$ python3 -q
>>> import numpy as np
>>> from numpy import linalg as LA
>>> np.set_printoptions(suppress=True, linewidth=100)
>>> def tidy(a):
...     return np.round(a, 3) + 0
... 
>>> A = np.loadtxt("test17.csv", delimiter=",")
>>> print(A)
[[ 0.217  0.159  0.139]
 [ 0.757  0.617  0.558]
 [ 0.98   0.933  0.9  ]
 [ 0.647  0.508  0.454]
 [ 0.319  0.235  0.207]
 [-0.892 -0.778 -0.721]
 [ 0.8    0.664  0.604]
 [ 0.501  0.38   0.336]
 [ 0.319  0.235  0.207]
 [-0.647 -0.508 -0.454]
 [-0.97  -0.909 -0.869]
 [ 0.837  0.706  0.647]
 [-0.8   -0.664 -0.604]
 [-0.837 -0.706 -0.647]
 [ 0.943  0.856  0.808]
 [-0.929 -0.834 -0.782]
 [ 0.647  0.508  0.454]
 [-0.578 -0.446 -0.397]
 [ 0.217  0.159  0.139]
 [ 0.837  0.706  0.647]
 [ 0.706  0.565  0.508]
 [ 0.892  0.778  0.721]
 [-0.929 -0.834 -0.782]
 [ 0.217  0.159  0.139]
 [ 0.578  0.446  0.397]]
>>> d = LA.norm(A[:, None] - A[None], axis=-1)
>>> print(d.mean(axis=1).argmax())
10
>>> print(np.flatnonzero(d[15] < d.mean() / 2))
[ 5  9 10 12 13 15 22]
>>> print(np.unravel_index(d.round(6).argmax(), d.shape))
(np.int64(2), np.int64(10))
>>> Xc = A - A.mean(axis=0)
>>> U, sv, Vh = LA.svd(Xc, full_matrices=False)
>>> print(tidy(sv ** 2 / (sv ** 2).sum()))
[0.999 0.001 0.   ]
>>> print((np.sign(U[:, 0]) == np.sign(U[0, 0])).astype(int))
[1 1 1 1 1 0 1 1 1 0 0 1 0 0 1 0 1 0 1 1 1 1 0 1 1]
>>> z = A[:, 0] > np.median(A[:, 0])
>>> r0 = A[z].mean(axis=0) - A[~z].mean(axis=0)
>>> print(z.astype(int))
[0 1 1 1 0 0 1 1 0 0 0 1 0 0 1 0 1 0 0 1 1 1 0 0 1]
>>> vec = np.array([-3, -1, 1])
>>> rhs = A @ vec
>>> print(tidy(LA.lstsq(A, rhs)[0]))
[-3. -1.  1.]
>>> rng = np.random.default_rng(55)
>>> rhs = rhs + 0.3 * rng.normal(size=25)
>>> print(tidy(rhs))
[-0.418 -3.223 -3.065 -1.56  -1.358  2.749 -2.01  -1.897 -0.742  2.565  3.084 -2.081  2.419  2.444
 -2.737  2.407 -1.662  1.796 -1.059 -2.23  -1.972 -2.831  2.651 -0.558 -2.256]
>>> b, *_ = LA.lstsq(A, rhs)
>>> print(tidy(LA.norm(rhs - A @ b)))
1.67
>>> print(tidy(A.T @ (rhs - A @ b)))
[0. 0. 0.]
>>> print(b.round())
[-17.  55. -43.]
>>> print([round(float(LA.norm(LA.solve(A.T @ A + lam * np.eye(3), A.T @ rhs))), 2) for lam in (0, 1, 10, 100)])
[71.94, 1.9, 1.48, 0.46]
>>> hat = A @ LA.solve(A.T @ A, A.T)
>>> print(tidy(hat @ A[:, 1]))
[ 0.159  0.617  0.933  0.508  0.235 -0.778  0.664  0.38   0.235 -0.508 -0.909  0.706 -0.664 -0.706
  0.856 -0.834  0.508 -0.446  0.159  0.706  0.565  0.778 -0.834  0.159  0.446]
>>> A2 = np.array([[5, 6, 3, 1], [7, 1, 2, 6], [0, 1, 4, 8], [8, 3, 7, 4]])
>>> data = A2 + A2.T
>>> print(data)
[[10 13  3  9]
 [13  2  3  9]
 [ 3  3  8 15]
 [ 9  9 15  8]]
>>> print(tidy(LA.det(2 * data)), tidy(LA.det(data)))
363664.0 22729.0
>>> print(np.kron(np.eye(2, dtype=int), data))
[[10 13  3  9  0  0  0  0]
 [13  2  3  9  0  0  0  0]
 [ 3  3  8 15  0  0  0  0]
 [ 9  9 15  8  0  0  0  0]
 [ 0  0  0  0 10 13  3  9]
 [ 0  0  0  0 13  2  3  9]
 [ 0  0  0  0  3  3  8 15]
 [ 0  0  0  0  9  9 15  8]]
>>> print(tidy(LA.det(data[::-1])))
22729.0
>>> print(np.einsum("ii->", data))
28
>>> A2 = np.array([[1, 0], [1, 2]])
>>> cent = np.kron(A2, data)
>>> print(cent.shape)
(8, 8)
>>> m1 = np.loadtxt("mat.csv", delimiter=",")
>>> print(tidy(m1))
[[ 0.986 -0.068 -0.15 ]
 [-0.068  0.66  -0.748]
 [-0.15  -0.748 -0.646]]
>>> vals, vecs = LA.eigh(m1)
>>> vec = np.array([-3, 1, 1])
>>> print(tidy(np.abs(m1).sum(axis=1).max()), tidy(np.abs(vals).max()))
1.544 1.0
>>> print(tidy(vecs * np.abs(vals) @ vecs.T))
[[1. 0. 0.]
 [0. 1. 0.]
 [0. 0. 1.]]
>>> print(tidy(LA.eigvalsh(m1[1:, 1:])))
[-0.986  1.   ]
>>> print((m1 - m1.T) / 2)
[[0. 0. 0.]
 [0. 0. 0.]
 [0. 0. 0.]]
>>> print(tidy(np.sort(np.abs(LA.eigvals(m1)))))
[1. 1. 1.]
>>> print(np.allclose(m1, m1.T))
True
>>> print(np.trace(m1))
1.0
>>> print(np.allclose(m1 @ m1.T, m1.T @ m1))
True
>>> m1.inv()
Traceback (most recent call last):
  File "<python-input-52>", line 1, in <module>
    m1.inv()
    ^^^^^^
AttributeError: 'numpy.ndarray' object has no attribute 'inv'
>>> print(tidy(np.abs(LA.eigvals(m1)).max()))
1.0
>>> vec = np.array([-3, -3, -2])
>>> print(tidy(np.sort(np.abs(np.degrees(np.angle(LA.eigvals(m1)))))))
[  0.   0. 180.]
>>> print(tidy(np.abs(LA.eigvals(m1))))
[1. 1. 1.]
>>> print(3 - LA.matrix_rank(m1 - np.eye(3), tol=1e-8))
2
>>> print([p for p in range(1, 25) if np.allclose(LA.matrix_power(m1, p), np.eye(3))])
[2, 4, 6, 8, 10, 12, 14, 16, 18, 20, 22, 24]
>>> print(tidy(m1.T @ (m1 @ vec)))
[-3. -3. -2.]
>>> print(tidy(LA.norm(vec)), tidy(LA.norm(m1 @ vec)))
4.69 4.69
